$ python -q
>>> import numpy as np
>>> np.set_printoptions(precision=3, suppress=True, linewidth=100, sign=" ")
>>> def tidy(a):
...     return np.round(a, 3) + 0
... 
>>> J = np.load("layer6.npy")
>>> print(J)
[[ -3.941 -26.492 -15.385]
 [ -2.187 -18.022  -7.953]
 [ -1.833 -15.914  -6.216]
 [ -1.105  -4.494   0.904]
 [ -1.197  -3.509   0.955]
 [ -1.164  -1.872   0.399]
 [ -0.85   -1.138   0.084]
 [  2.306   2.487   1.052]
 [  7.249   7.739   5.132]
 [ 13.308  14.454  11.428]
 [ 16.423  18.012  14.965]
 [ 17.805  19.61   16.582]
 [ 19.126  21.147  18.15 ]
 [ 28.065  31.774  29.253]
 [ 30.583  34.827  32.502]
 [ 41.829  48.721  47.493]
 [ 72.27   87.821  90.641]]
>>> vec = np.array([4, 2, 3])
>>> target = J @ vec
>>> print(tidy(np.linalg.pinv(J) @ J))
[[ 1.  0.  0.]
 [ 0.  1.  0.]
 [ 0.  0.  1.]]
>>> print(tidy(np.linalg.lstsq(J, target)[0]))
[ 4.  2.  3.]
>>> rng = np.random.default_rng(91007)
>>> target = target + 0.1 * rng.normal(size=17)
>>> print(tidy(target))
[-114.994  -68.519  -57.954  -10.748   -9.024   -7.148   -5.384   17.539   59.915  116.418  146.626
  160.055  173.112  263.557  289.615  407.227  736.44 ]
>>> c, *_ = np.linalg.lstsq(J, target)
>>> print(tidy(np.linalg.norm(target - J @ c)))
0.387
>>> print(tidy(c))
[ 4.002  2.006  2.991]
>>> m1 = np.load("run2.npy")
>>> print(m1)
[[ 0  0 -3]
 [ 0  0  3]
 [ 3 -3  0]]
>>> hat = np.triu(np.array([[-3, 6, -5], [-2, -7, -1], [-4, 6, -6]]), 1) + np.eye(3)
>>> B = hat @ m1 @ np.linalg.inv(hat)
>>> print(tidy(np.linalg.det(B)))
0.0
>>> print(B)
[[-15. 105.  45.]
 [ -3.  21.   9.]
 [  3. -21.  -6.]]
>>> print(tidy(np.poly(B)))
[  1.   0.  18.   0.]
>>> print(np.trace(B), np.trace(m1))
0.0 0
>>> print(hat @ m1 - m1 @ hat)
[[-15.  15.  18.]
 [ -3.   3.   0.]
 [  0. -18.  12.]]
>>> data = np.loadtxt("test5.csv", delimiter=",")
>>> print(data)
[[-1.  0.  0.  0.]
 [ 0. -1.  0.  0.]
 [ 0.  0. -1. -2.]
 [ 0.  0. -2. -1.]]
>>> B = data + rng.integers(-2, 3, (4, 1)) @ rng.integers(-2, 3, (1, 4))
>>> print(B)
[[ 0.  1.  0.  2.]
 [-2. -3.  0. -4.]
 [ 1.  1. -1.  0.]
 [-1. -1. -2. -3.]]
>>> print(np.abs(B - data).sum(axis=1))
[ 4.  8.  4.  4.]
>>> print(B - data)
[[ 1.  1.  0.  2.]
 [-2. -2.  0. -4.]
 [ 1.  1.  0.  2.]
 [-1. -1.  0. -2.]]
>>> print(tidy(np.linalg.svd(B - data, compute_uv=False)))
[ 6.481  0.     0.     0.   ]
>>> print(np.linalg.matrix_rank(B - data, tol=1e-8))
1
